$ python3 -q
>>> import numpy as np
>>> from numpy import linalg as LA
>>> np.set_printoptions(suppress=True, linewidth=160)
>>> rd = lambda a: np.round(a, 2) + 0
>>> mat = np.loadtxt("test14.csv", delimiter=",")
>>> print(mat)
[[ 0.  0.  0.  0.  0.  0.  2.  0.  2.]
 [ 1. -2.  0.  1.  0.  0.  0. -1.  0.]
 [ 0.  2. -2.  0.  0.  0.  2.  1. -2.]
 [ 0.  0.  0.  1.  0.  1.  0.  0.  2.]
 [ 0.  0.  0.  0.  0.  0.  0.  0.  0.]
 [ 0.  0. -2.  0.  0.  0. -2.  0.  0.]
 [ 0.  0.  0.  2. -1.  0.  2. -2.  1.]
 [ 0.  0.  0.  0. -1.  0.  0.  0.  0.]
 [ 0.  0.  0.  0.  0. -2.  0.  0.  0.]]
>>> rng = np.random.default_rng(3237)
>>> lab = rng.permutation(9)
>>> print(lab)
[2 4 3 6 8 7 1 0 5]
>>> M2 = mat[lab][:, lab]
>>> print(np.trace(M2))
-1.0
>>> print(np.diag(M2))
[-2.  0.  1.  2.  0.  0. -2.  0.  0.]
>>> print(rd(np.sort(np.abs(LA.eigvals(M2)))))
[0.   0.   0.74 0.74 2.39 2.39 2.92 2.95 2.95]
>>> print(M2)
[[-2.  0.  0.  2. -2.  1.  2.  0.  0.]
 [ 0.  0.  0.  0.  0.  0.  0.  0.  0.]
 [ 0.  0.  1.  0.  2.  0.  0.  0.  1.]
 [ 0. -1.  2.  2.  1. -2.  0.  0.  0.]
 [ 0.  0.  0.  0.  0.  0.  0.  0. -2.]
 [ 0. -1.  0.  0.  0.  0.  0.  0.  0.]
 [ 0.  0.  1.  0.  0. -1. -2.  1.  0.]
 [ 0.  0.  0.  2.  2.  0.  0.  0.  0.]
 [-2.  0.  0. -2.  0.  0.  0.  0.  0.]]
>>> print(rd(LA.det(M2)), rd(LA.det(mat[lab])))
0.0 0.0
>>> U, s, Vh = LA.svd(M2)
>>> evecs = Vh[:(s > 1e-8).sum()]
>>> x0 = M2[4] + -1 * M2[7] + rng.integers(2) * np.eye(9)[6]
>>> print(x0)
[ 0.  0.  0. -2. -2.  0.  1.  0. -2.]
>>> print(LA.matrix_rank(np.vstack([M2, x0])))
9
>>> print(rd(np.diag(evecs.T @ evecs)))
[0.99 1.   0.96 0.99 0.99 0.93 0.81 0.33 1.  ]
>>> T = np.stack([mat, -3 * mat, mat[::-1]])
>>> print(T.shape)
(3, 9, 9)
>>> print((T @ mat.T).shape)
(3, 9, 9)
>>> print(T.sum(axis=0))
[[ 0.  0.  0.  0.  0. -2. -4.  0. -4.]
 [-2.  4.  0. -2. -1.  0.  0.  2.  0.]
 [ 0. -4.  4.  2. -1.  0. -2. -4.  5.]
 [ 0.  0. -2. -2.  0. -2. -2.  0. -4.]
 [ 0.  0.  0.  0.  0.  0.  0.  0.  0.]
 [ 0.  0.  4.  1.  0.  1.  4.  0.  2.]
 [ 0.  2. -2. -4.  2.  0. -2.  5. -4.]
 [ 1. -2.  0.  1.  2.  0.  0. -1.  0.]
 [ 0.  0.  0.  0.  0.  4.  2.  0.  2.]]
>>> print(np.argsort(-LA.norm(mat, axis=0).round(6), kind="stable")[:3])
[6 8 1]
>>> print(LA.matrix_rank(mat, rtol=0.1))
8
>>> s = 5 * 0.5 ** np.arange(3)
>>> Q, _ = LA.qr(np.array([[-1.4, 0.2, 0.7], [0.7, 0.6, 0.2], [0.5, 0.5, -2.7]]))
>>> E = rng.normal(size=(15, 3)) * s @ Q
>>> print(rd(E))
[[-0.62  0.39 -0.56]
 [ 2.15  2.4   1.67]
 [-4.   -2.54 -2.24]
 [-7.76 -2.19  0.58]
 [ 8.28  3.26  2.7 ]
 [-4.22  1.29 -0.06]
 [ 6.01  1.69  1.51]
 [-1.38  1.08  2.99]
 [ 4.82  9.42  2.66]
 [-3.2  -0.12  2.02]
 [ 2.64 -0.81 -4.66]
 [ 2.27 -1.81 -0.49]
 [ 1.68  1.7  -0.47]
 [-3.59  1.28  3.32]
 [-1.81 -6.58 -4.21]]
>>> u, v = E[2], E[9]
>>> print(rd(u @ v))
8.55
>>> p = (u @ v) / (u @ u) * u
>>> print(rd(LA.norm(u + v) ** 2 + LA.norm(u - v) ** 2))
83.59
>>> print(rd(v - p))
[-1.95  0.68  2.72]
>>> print(rd(np.outer(u, v)))
[[12.79  0.46 -8.08]
 [ 8.13  0.29 -5.14]
 [ 7.17  0.26 -4.53]]
>>> print(rd(p))
[-1.25 -0.79 -0.7 ]
>>> print(np.unravel_index(np.abs(E).argmax(), E.shape))
(np.int64(8), np.int64(1))
>>> print(np.count_nonzero(E))
45
>>> print(rd(LA.norm(E)))
23.09
>>> print(E.shape)
(15, 3)
>>> print(rd(E.mean(axis=0)))
[0.08 0.56 0.32]
>>> Ac = E - E.mean(axis=0)
>>> U, s, Vh = LA.svd(Ac, full_matrices=False)
>>> print(rd(s ** 2 / (s ** 2).sum()))
[0.68 0.27 0.06]
>>> print(rd(Ac.mean(axis=0)))
[0. 0. 0.]
>>> u = np.array([3, -2, -3])
>>> print(rd(np.cross(E[1, :3], E[2, :3])))
[-1.15 -1.84  4.13]
>>> lab = E[:, 2] > np.median(E[:, 2])
>>> u = E[lab].mean(axis=0) - E[~lab].mean(axis=0)
>>> print(((E - E.mean(axis=0)) @ u > 0).astype(int))
[0 1 0 0 1 0 1 1 1 0 0 0 1 1 0]
>>> print(lab.astype(int))
[0 1 0 0 1 0 1 1 1 1 0 0 0 1 0]
>>> print(rd((((E - E.mean(axis=0)) @ u > 0) == lab).mean()))
0.87
>>> data = np.load("out2.npy")
>>> print(data)
[[-5 -3 -3 -5 -3  0  1]
 [-5  2  2  4  2  1 -3]
 [-4 -1 -5 -4  0 -3  5]]
>>> print(data.sum(axis=1))
[-18   3 -12]
>>> print(rd(data.mean(axis=0)))
[-4.67 -0.67 -2.   -1.67 -0.33 -0.67  1.  ]
>>> print(data.sum(axis=0))
[-14  -2  -6  -5  -1  -2   3]
>>> print(data - data[0])
[[ 0  0  0  0  0  0  0]
 [ 0  5  5  9  5  1 -4]
 [ 1  2 -2  1  3 -3  4]]
>>> print(data.shape)
(3, 7)
>>> print(np.count_nonzero(data))
19
>>> M2 = data / np.sqrt((data ** 2).mean(axis=1, keepdims=True))
>>> print(rd(M2[2]))
[-1.1  -0.28 -1.38 -1.1   0.   -0.83  1.38]
>>> ang = np.radians(163)
>>> r_ = np.eye(7)
>>> r_[5, 5] = r_[1, 1] = np.cos(ang)
>>> r_[5, 1], r_[1, 5] = -np.sin(ang), np.sin(ang)
>>> print(rd(r_))
[[ 1.    0.    0.    0.    0.    0.    0.  ]
 [ 0.   -0.96  0.    0.    0.    0.29  0.  ]
 [ 0.    0.    1.    0.    0.    0.    0.  ]
 [ 0.    0.    0.    1.    0.    0.    0.  ]
 [ 0.    0.    0.    0.    1.    0.    0.  ]
 [ 0.   -0.29  0.    0.    0.   -0.96  0.  ]
 [ 0.    0.    0.    0.    0.    0.    1.  ]]
>>> M2 = data @ r_.T
>>> print(rd(LA.svd(data, compute_uv=False)), rd(LA.svd(M2, compute_uv=False)))
[12.57  7.37  4.56] [12.57  7.37  4.56]
>>> print(rd(M2))
[[-5.    2.87 -3.   -5.   -3.    0.88  1.  ]
 [-5.   -1.62  2.    4.    2.   -1.54 -3.  ]
 [-4.    0.08 -5.   -4.    0.    3.16  5.  ]]
>>> print(np.allclose(data @ data.T, M2 @ M2.T))
True
>>> x0 = np.array([1, -1, 0, 1, -1, 1, 0])
>>> a = np.maximum(data @ x0, 0)
>>> print(np.maximum(data @ x0, 0) - np.maximum(-data @ x0, 0))
[ -4  -4 -10]
>>> print(np.maximum(data @ (3 * x0), 0))
[0 0 0]
>>> print(data * (a > 1e-9)[:, None])
[[0 0 0 0 0 0 0]
 [0 0 0 0 0 0 0]
 [0 0 0 0 0 0 0]]
>>> print(np.flatnonzero(a > 1e-9))
[]
>>> Ac = E - E.mean(axis=0)
>>> evecs = LA.svd(Ac)[2][:2]
>>> M2 = Ac - Ac @ evecs.T @ evecs
>>> print(rd((Ac @ evecs.T).std(axis=0)))
[4.88 3.05]
>>> print(rd(np.diag(evecs.T @ evecs)))
[0.96 0.63 0.41]
>>> arr = np.array([[1, 3, -3, 0, 2, 0, 0, -2, 2],
...     [-1, 2, 2, -3, -1, -3, -1, 3, -3],
...     [2, -1, 3, -3, -3, 1, -2, -1, 0],
...     [0, -2, -1, -2, 0, 0, 3, 2, -2],
...     [1, 1, 3, -2, -1, -1, -2, 1, -2],
...     [-2, 1, 2, -1, -2, 0, 1, -1, -1],
...     [2, 1, 3, -2, 2, 0, 1, 0, 1],
...     [-3, 0, 0, 2, 1, 3, 2, 2, 2],
...     [-2, 3, -3, 2, 2, -3, -1, 0, -3]])
>>> print(arr)
[[ 1  3 -3  0  2  0  0 -2  2]
 [-1  2  2 -3 -1 -3 -1  3 -3]
 [ 2 -1  3 -3 -3  1 -2 -1  0]
 [ 0 -2 -1 -2  0  0  3  2 -2]
 [ 1  1  3 -2 -1 -1 -2  1 -2]
 [-2  1  2 -1 -2  0  1 -1 -1]
 [ 2  1  3 -2  2  0  1  0  1]
 [-3  0  0  2  1  3  2  2  2]
 [-2  3 -3  2  2 -3 -1  0 -3]]
>>> Q, r_ = LA.qr(arr)
>>> print(rd(abs(r_[0, 0])), rd(LA.norm(arr[:, 0])))
5.29 5.29
>>> print(rd(Q @ r_))
[[ 1.  3. -3.  0.  2.  0.  0. -2.  2.]
 [-1.  2.  2. -3. -1. -3. -1.  3. -3.]
 [ 2. -1.  3. -3. -3.  1. -2. -1.  0.]
 [ 0. -2. -1. -2.  0.  0.  3.  2. -2.]
 [ 1.  1.  3. -2. -1. -1. -2.  1. -2.]
 [-2.  1.  2. -1. -2.  0.  1. -1. -1.]
 [ 2.  1.  3. -2.  2.  0.  1.  0.  1.]
 [-3.  0.  0.  2.  1.  3.  2.  2.  2.]
 [-2.  3. -3.  2.  2. -3. -1.  0. -3.]]
>>> M2 = np.array([[5, -1],
...     [-1, 0],
...     [3, 2],
...     [1, 3],
...     [-4, -1],
...     [4, 2],
...     [0, 1],
...     [2, 5],
...     [3, -5]])
>>> print(M2.T @ arr.T)
[[-13 -15  31  -5   7  -3  11   5 -49]
 [-29  20  -7  15  11   6  -8  16   8]]
>>> print(np.einsum("ik,kj->ij", arr, M2))
[[-13 -29]
 [-15  20]
 [ 31  -7]
 [ -5  15]
 [  7  11]
 [ -3   6]
 [ 11  -8]
 [  5  16]
 [-49   8]]
>>> M2 = arr + rng.integers(-2, 3, (9, 8)) @ rng.integers(-2, 3, (8, 9))
>>> print(M2)
[[ -5   8  -3   0   5  -7  10  -7   6]
 [  5 -11   2   0  -7  -6  -2   3   7]
 [  8  -6  -1   5  -1   6 -11   4  -1]
 [  4  10   4   1   7  -1   4   3  -9]
 [ -2  12  12  -5   9  -4   9  -5  -2]
 [  2   3   1  -1 -11   1  -2  -4   0]
 [  0  -2  -4   9   3   2  -5   4  -5]
 [ -3   0  -6  12   3   7  -4  -2   0]
 [ -3  -1  -4  -8  -6   1  -4   5  -3]]
>>> print(np.abs(M2 - arr).sum(axis=1))
[40 42 45 41 56 24 42 34 36]
>>> print(LA.matrix_rank(M2 - arr, tol=1e-8))
8
>>> U, s, Vh = LA.svd(arr, full_matrices=False)
>>> print(np.allclose(U * s @ Vh, arr))
True
>>> print(U.shape, s.shape, Vh.shape)
(9, 9) (9,) (9, 9)
>>> M2 = arr / np.sqrt((arr ** 2).mean(axis=1, keepdims=True))
>>> print(rd(M2[7]))
[-1.52  0.    0.    1.01  0.51  1.52  1.01  1.01  1.01]
>>> print(LA.matrix_rank(arr - arr.mean(axis=1, keepdims=True)))
8
>>> F = np.load("m.npy")
>>> print(F)
[[ 1 -1  1]
 [ 1  0  0]
 [ 1  1  1]
 [ 1  2  4]
 [ 1  3  9]
 [ 1  4 16]
 [ 1  5 25]]
>>> print(rd(LA.norm(F, axis=0)))
[ 2.65  7.48 31.3 ]
>>> print(rd(LA.norm(F[1], 1)), rd(LA.norm(F[1], np.inf)))
1.0 1.0
>>> print(LA.norm(F, axis=1).argmax())
6
>>> print(rd(LA.norm(F, 2)))
32.17
>>> print(rd(LA.norm(F, axis=1)))
[ 1.73  1.    1.73  4.58  9.54 16.52 25.51]
>>> print(rd(LA.norm(F, 1)), rd(LA.norm(F, np.inf)))
56.0 31.0
>>> print(rd(LA.norm(F) ** 2 / LA.norm(F, 2) ** 2))
1.01
>>> U, s, Vh = LA.svd(F, full_matrices=False)
>>> print(rd(s))
[32.17  2.31  1.73]
>>> print(U.shape, s.shape, Vh.shape)
(7, 3) (3,) (3, 3)
>>> print(rd(np.sqrt((s ** 2).sum())), rd(LA.norm(F)))
32.3 32.3
>>> print((s > 1e-8).sum())
3
>>> print(rd(s / s[0]))
[1.   0.07 0.05]
>>> print(LA.cond(F) > 100)
False
>>> print([round(float(x), 2) for x in LA.svd(F, compute_uv=False)[:3]])
[32.17, 2.31, 1.73]
>>> K = np.loadtxt("layer3.csv", delimiter=",")
>>> print(K)
[[ 5. -4.  6. -9.  1. -6.  4.  7.]
 [ 4. -1.  8.  0.  8.  1.  0. -4.]
 [ 3. -3.  5. -9. -8.  5. -8. -3.]
 [21. -8. 38. -9. 33. -2.  4. -9.]]
>>> # rows and columns are dependent
>>> rank = LA.matrix_rank(K)
>>> print(rank)
3
>>> N = LA.svd(K)[2][rank:].T
>>> print([int(LA.matrix_rank(K[:, :j + 1])) for j in range(8)])
[1, 2, 3, 3, 3, 3, 3, 3]
>>> print(N.shape)
(8, 5)
>>> print(np.allclose(K @ N, 0))
True
>>> print([int(LA.matrix_rank(np.delete(K, i, axis=0))) for i in range(4)])
[3, 3, 2, 3]
>>> print([int(LA.matrix_rank(K[:i])) for i in range(1, len(K) + 1)])
[1, 2, 3, 3]
>>> U, s, Vh = LA.svd(K)
>>> print(rd(s))
[58.6  17.29 13.95  0.  ]
>>> print(np.argmax(s[:-1] / (s[1:] + 1e-6)) + 1)
3
>>> M2 = U[:, :3] @ np.diag(s[:3]) @ Vh[:3]
>>> print(rd(M2))
[[ 5. -4.  6. -9.  1. -6.  4.  7.]
 [ 4. -1.  8.  0.  8.  1.  0. -4.]
 [ 3. -3.  5. -9. -8.  5. -8. -3.]
 [21. -8. 38. -9. 33. -2.  4. -9.]]
>>> print(rd(np.abs(K - M2).max()))
0.0
>>> print(rd(LA.norm(K - M2, 2)), rd(s[3]))
0.0 0.0
>>> print(LA.matrix_rank(K, rtol=0.05))
3
>>> print(rd(K @ LA.pinv(K) @ K))
[[ 5. -4.  6. -9.  1. -6.  4.  7.]
 [ 4. -1.  8.  0.  8.  1.  0. -4.]
 [ 3. -3.  5. -9. -8.  5. -8. -3.]
 [21. -8. 38. -9. 33. -2.  4. -9.]]
>>> print(np.allclose(K[:-1].T @ LA.lstsq(K[:-1].T, K[-1])[0], K[-1]))
True
>>> print(LA.lstsq(K[:-1].T, K[-1])[2])
3
>>> print(np.unique(K.round(6), axis=0).shape)
(4, 8)
>>> M2 = np.array([[3, -5],
...     [-2, -2],
...     [-3, 1],
...     [1, 0],
...     [4, -4],
...     [-4, 3],
...     [1, -4],
...     [-4, 3]])
>>> print(M2.T @ K.T)
[[   0.   34.  -57.  136.]
 [ -28.  -51.   66. -232.]]
>>> print(np.einsum("ik,kj->ji", K, M2))
[[   0.   34.  -57.  136.]
 [ -28.  -51.   66. -232.]]
>>> print(LA.matrix_rank(K @ M2))
2
>>> W0 = np.load("x.npy")
>>> print(W0)
[[1.   0.9  0.81 0.73]
 [0.9  1.   0.9  0.81]
 [0.81 0.9  1.   0.9 ]
 [0.73 0.81 0.9  1.  ]]
>>> P = np.triu(np.array([[1, 3, 0, 1], [1, 0, 0, 1], [1, 2, 0, 2], [3, 3, 3, 2]]), 1) + np.eye(4)
>>> M2 = P @ W0 @ LA.inv(P)
>>> print(rd(M2))
[[ 4.43 -8.58  4.41 -0.51]
 [ 1.63 -3.08  1.8  -0.34]
 [ 2.27 -4.29  2.8  -0.68]
 [ 0.73 -1.38  0.9  -0.15]]
>>> M2 = np.array([[-2, -4, 0], [-4, 4, -1], [3, 1, 2], [-4, -5, -2]])
>>> print(rd(np.einsum("ij,ij->i", W0, W0)))
[3.   3.28 3.28 3.  ]
>>> print(LA.matrix_rank(W0 @ M2))
3
>>> print(rd(np.einsum("ik,kj->ij", W0, M2)))
[[-6.09 -3.24 -0.74]
 [-6.34 -2.75 -0.82]
 [-5.82 -3.14 -0.7 ]
 [-6.   -3.78 -1.01]]
>>> print(LA.matrix_rank(np.vstack([W0, M2.T])))
4
>>> print(np.trace(W0))
4.0
>>> print((W0 + W0.T) / 2)
[[1.   0.9  0.81 0.73]
 [0.9  1.   0.9  0.81]
 [0.81 0.9  1.   0.9 ]
 [0.73 0.81 0.9  1.  ]]
>>> print(np.allclose(W0, W0.T))
True
>>> print(rd(np.abs(LA.eigvals(W0)).max()))
3.53
>>> print((W0 - W0.T) / 2)
[[0. 0. 0. 0.]
 [0. 0. 0. 0.]
 [0. 0. 0. 0.]
 [0. 0. 0. 0.]]
>>> w1 = np.array([[1, 0, 0, 1, 0], [0, 0, 0, 1, 2], [1, 1, 2, 1, 1], [0, 0, 0, 1, 0]])
>>> coef = np.array([-3, -3, 1, 3, -1])
>>> act = np.maximum(W0 @ w1 + coef, 0)
>>> print(rd(act))
[[0.   0.   2.62 6.44 1.61]
 [0.   0.   2.8  6.61 1.9 ]
 [0.   0.   3.   6.61 1.8 ]
 [0.   0.   2.8  6.44 1.52]]
>>> print((act > 0).astype(int))
[[0 0 1 1 1]
 [0 0 1 1 1]
 [0 0 1 1 1]
 [0 0 1 1 1]]
>>> print((act > 0).mean(axis=0))
[0. 0. 1. 1. 1.]
>>> C = np.array([[-4, -4], [-5, 2], [-4, 0], [4, 4], [-2, 5]])
>>> print(w1 @ C)
[[  0   0]
 [  0  14]
 [-15   7]
 [  4   4]]
>>> print([round(float(x), 2) for x in LA.svd(act, compute_uv=False)[:3]])
[14.61, 0.25, 0.2]
>>> print(LA.matrix_rank(act, rtol=0.1))
1
>>> u = np.array([-2, -2, 3, -3]) + 0.5
>>> X = np.outer(u, u) / (u @ u)
>>> print(rd(X))
[[ 0.1   0.1  -0.23  0.16]
 [ 0.1   0.1  -0.23  0.16]
 [-0.23 -0.23  0.53 -0.38]
 [ 0.16  0.16 -0.38  0.27]]
>>> ang = np.radians(60)
>>> r_ = np.eye(4)
>>> r_[1, 1] = r_[3, 3] = np.cos(ang)
>>> r_[1, 3], r_[3, 1] = -np.sin(ang), np.sin(ang)
>>> print(rd(r_))
[[ 1.    0.    0.    0.  ]
 [ 0.    0.5   0.   -0.87]
 [ 0.    0.    1.    0.  ]
 [ 0.    0.87  0.    0.5 ]]
>>> M2 = X @ r_.T
>>> print(rd(np.abs(M2 - X).max(axis=0)))
[0.   0.44 0.   0.01]
>>> print(rd(M2))
[[ 0.1  -0.09 -0.23  0.17]
 [ 0.1  -0.09 -0.23  0.17]
 [-0.23  0.22  0.53 -0.39]
 [ 0.16 -0.15 -0.38  0.28]]
>>> print(rd(LA.det(r_)), np.trace(r_))
1.0 3.0
>>> print(rd(LA.svd(X, compute_uv=False)), rd(LA.svd(M2, compute_uv=False)))
[1. 0. 0. 0.] [1. 0. 0. 0.]
>>> gram = X.T @ X
>>> print(LA.matrix_rank(gram))
1
>>> print(rd(np.diag(gram)))
[0.1  0.1  0.53 0.27]
>>> print(rd(gram))
[[ 0.1   0.1  -0.23  0.16]
 [ 0.1   0.1  -0.23  0.16]
 [-0.23 -0.23  0.53 -0.38]
 [ 0.16  0.16 -0.38  0.27]]
>>> print(rd(LA.eigvalsh(gram)[::-1]))
[1. 0. 0. 0.]
>>> print(np.allclose(gram, gram.T))
True
>>> print(np.trace(gram), (X ** 2).sum())
1.0 1.0
